In [1]: import numpy as np

In [2]: import numpy.linalg as la

In [3]: np.set_printoptions(suppress=True, linewidth=100)

In [4]: def rnd(a):
   ...:     return np.round(a, 2) + 0
   ...: 

In [5]: A = np.load("layer8.npy")

In [6]: A
Out[6]: 
array([[ 4.12,  6.52,  1.97,  4.34, -0.06, -2.14,  4.23],
       [ 0.44,  0.87,  0.26,  0.66,  0.13, -0.33,  0.56],
       [-3.54, -5.53, -1.85, -3.69,  0.18,  1.92, -3.75],
       [ 0.46,  0.43,  0.04,  0.33, -0.04, -0.04,  0.44],
       [ 3.59,  5.3 ,  1.83,  3.52, -0.07, -1.86,  3.58],
       [-1.65, -2.39, -0.92, -1.57, -0.2 ,  0.71, -1.54],
       [ 0.22,  0.08, -0.25, -0.01, -0.06, -0.12, -0.02],
       [-2.55, -3.86, -1.38, -2.52, -0.02,  1.37, -2.45],
       [-1.83, -2.58, -0.94, -1.61,  0.03,  0.95, -1.81],
       [-3.14, -4.64, -1.58, -3.35, -0.1 ,  1.9 , -3.16],
       [ 0.2 ,  0.38, -0.04,  0.14,  0.01, -0.1 ,  0.1 ],
       [-1.25, -2.12, -0.98, -1.57, -0.04,  0.54, -1.37],
       [ 1.  ,  1.53,  0.5 ,  0.96, -0.01, -0.55,  1.14],
       [ 1.6 ,  2.22,  0.54,  1.52, -0.01, -0.71,  1.66],
       [ 1.85,  2.63,  1.02,  1.86, -0.08, -0.99,  1.35],
       [-1.88, -2.86, -0.96, -2.03, -0.08,  1.1 , -2.11],
       [ 0.8 ,  1.28,  0.4 ,  0.82,  0.05, -0.21,  0.83],
       [ 0.18,  0.18, -0.03,  0.16, -0.03, -0.08,  0.2 ],
       [-0.27, -0.42,  0.  , -0.44,  0.1 ,  0.21, -0.18],
       [ 1.99,  3.14,  1.01,  2.01, -0.01, -1.08,  2.28],
       [-3.42, -5.37, -1.93, -3.55, -0.04,  1.74, -3.53],
       [-0.1 ,  0.  , -0.07, -0.03, -0.03, -0.04, -0.09],
       [-0.42, -0.86, -0.19, -0.53, -0.01,  0.31, -0.55],
       [ 1.41,  2.01,  0.83,  1.24,  0.05, -0.88,  1.44],
       [ 0.04,  0.03, -0.07,  0.07, -0.12, -0.09,  0.1 ],
       [-2.84, -4.58, -1.6 , -2.98, -0.08,  1.61, -3.  ],
       [-1.13, -1.66, -0.61, -0.99, -0.09,  0.51, -1.06],
       [-2.57, -3.86, -1.3 , -2.55, -0.08,  1.48, -2.71],
       [-1.64, -2.46, -0.93, -1.63, -0.23,  0.91, -1.67],
       [-4.42, -6.47, -2.04, -4.36,  0.11,  2.14, -4.55],
       [-0.38, -0.59, -0.07, -0.44, -0.05,  0.02, -0.3 ],
       [-1.37, -2.01, -0.62, -1.31,  0.14,  0.54, -1.08],
       [-2.45, -3.7 , -1.26, -2.55, -0.12,  1.29, -2.44],
       [-2.83, -4.13, -1.12, -2.37, -0.13,  1.4 , -2.65],
       [-1.53, -2.31, -0.85, -1.45, -0.07,  0.82, -1.47],
       [ 1.17,  1.56,  0.54,  0.98,  0.03, -0.45,  1.08],
       [-0.64, -1.03, -0.43, -0.64,  0.08,  0.16, -0.66],
       [ 0.1 , -0.21,  0.18, -0.03,  0.02,  0.05,  0.03],
       [ 2.64,  3.87,  1.3 ,  2.6 , -0.06, -1.26,  2.66],
       [ 1.14,  1.4 ,  0.54,  1.05, -0.01, -0.6 ,  0.96],
       [-1.09, -1.7 , -0.47, -1.31,  0.02,  0.6 , -1.13],
       [ 2.4 ,  3.74,  1.32,  2.58, -0.08, -1.17,  2.29],
       [ 1.86,  2.7 ,  0.98,  1.79, -0.09, -0.94,  1.81],
       [ 2.33,  3.4 ,  1.24,  2.36,  0.05, -1.25,  2.18],
       [ 3.34,  5.32,  1.81,  3.53,  0.01, -1.62,  3.59],
       [ 0.16,  0.51,  0.02,  0.32,  0.07, -0.09,  0.13],
       [ 6.64,  9.92,  3.43,  6.68, -0.04, -3.33,  6.52],
       [-0.8 , -1.14, -0.54, -0.58, -0.12,  0.29, -0.65],
       [ 3.22,  4.7 ,  1.39,  3.05, -0.07, -1.65,  3.13]])

In [7]: Xc = A - A.mean(axis=0)

In [8]: evecs = la.svd(Xc)[2][:1]

In [9]: other = Xc - Xc @ evecs.T @ evecs

In [10]: print(rnd(np.diag(evecs.T @ evecs)))
[0.17 0.39 0.04 0.17 0.   0.05 0.17]

In [11]: print(rnd(la.norm(other) / la.norm(Xc)))
0.05

In [12]: rnd(np.cov(Xc @ evecs.T, rowvar=False))
Out[12]: np.float64(29.64)

In [13]: rnd(other.std(axis=0))
Out[13]: array([0.09, 0.07, 0.12, 0.09, 0.08, 0.1 , 0.1 ])
